$ ipython --no-banner

In [1]: import numpy as np

In [2]: np.set_printoptions(precision=2, suppress=True, linewidth=200, legacy="1.25")

In [3]: M = np.load("mat.npy")

In [4]: M
Out[4]: 
array([[  9.06,   5.12,   0.28,   6.29,   4.19,   0.57,  -3.26,  -2.99,   3.87,   2.01],
       [  0.01,  -0.52,  -4.22,  -0.37,  -7.04,  -5.33,   4.09,   3.52,  -0.98,   0.52],
       [ -6.59,   1.43,   2.86,  -1.25,   7.83,   8.17,  -3.75,  -2.65,   0.14,  -1.52],
       [ 11.42,   0.42,   6.19,   4.05,   6.5 ,   1.36,  -5.13,  -5.61,   2.59,   1.61],
       [  1.8 ,   6.47,   0.16,   4.85,   7.72,   5.7 ,  -4.42,  -3.15,   3.64,   0.69],
       [ -8.41, -12.05,   7.3 , -10.66,  -1.74,   0.71,   1.39,   0.15,  -6.5 ,  -3.25],
       [ 12.03,  -4.33,   3.07,   1.04,  -4.1 ,  -7.2 ,   0.93,  -0.94,  -0.17,   1.7 ],
       [ -1.79,  11.64,  -7.56,   7.12,   3.79,   4.17,  -1.53,   0.61,   4.83,   1.22],
       [ -4.24,  -7.49,   6.88,  -6.24,   2.14,   2.53,  -1.08,  -1.71,  -3.47,  -2.12],
       [  4.89,  13.96, -12.64,  10.74,  -3.15,  -3.15,   1.76,   3.34,   6.18,   3.33],
       [ -4.08, -11.01,   9.26,  -8.54,   1.32,   1.67,  -0.77,  -2.01,  -5.09,  -2.69],
       [ -1.87,  -2.21,   1.58,  -2.03,   0.25,   0.54,   0.04,  -0.26,  -1.26,  -0.68],
       [  7.84,  -7.71,  11.98,  -2.45,   6.01,   1.58,  -4.69,  -6.18,  -1.24,  -0.29],
       [ -1.73,  14.62, -13.95,   8.99,  -2.38,  -0.34,   2.07,   4.41,   5.44,   2.21],
       [  0.02,  16.87, -15.8 ,  11.18,  -2.45,  -0.92,   2.11,   4.57,   6.59,   2.87]])

In [5]: [round(float(x), 2) for x in np.linalg.svd(M, compute_uv=False)[:3]]
Out[5]: [56.9, 30.91, 25.2]

In [6]: np.linalg.cond(M) > 100
Out[6]: True

In [7]: np.linalg.matrix_rank(M, rtol=0.1)
Out[7]: 3

In [8]: np.argsort(-np.linalg.norm(M, axis=0).round(6), kind="stable")[:3]
Out[8]: array([1, 2, 3])
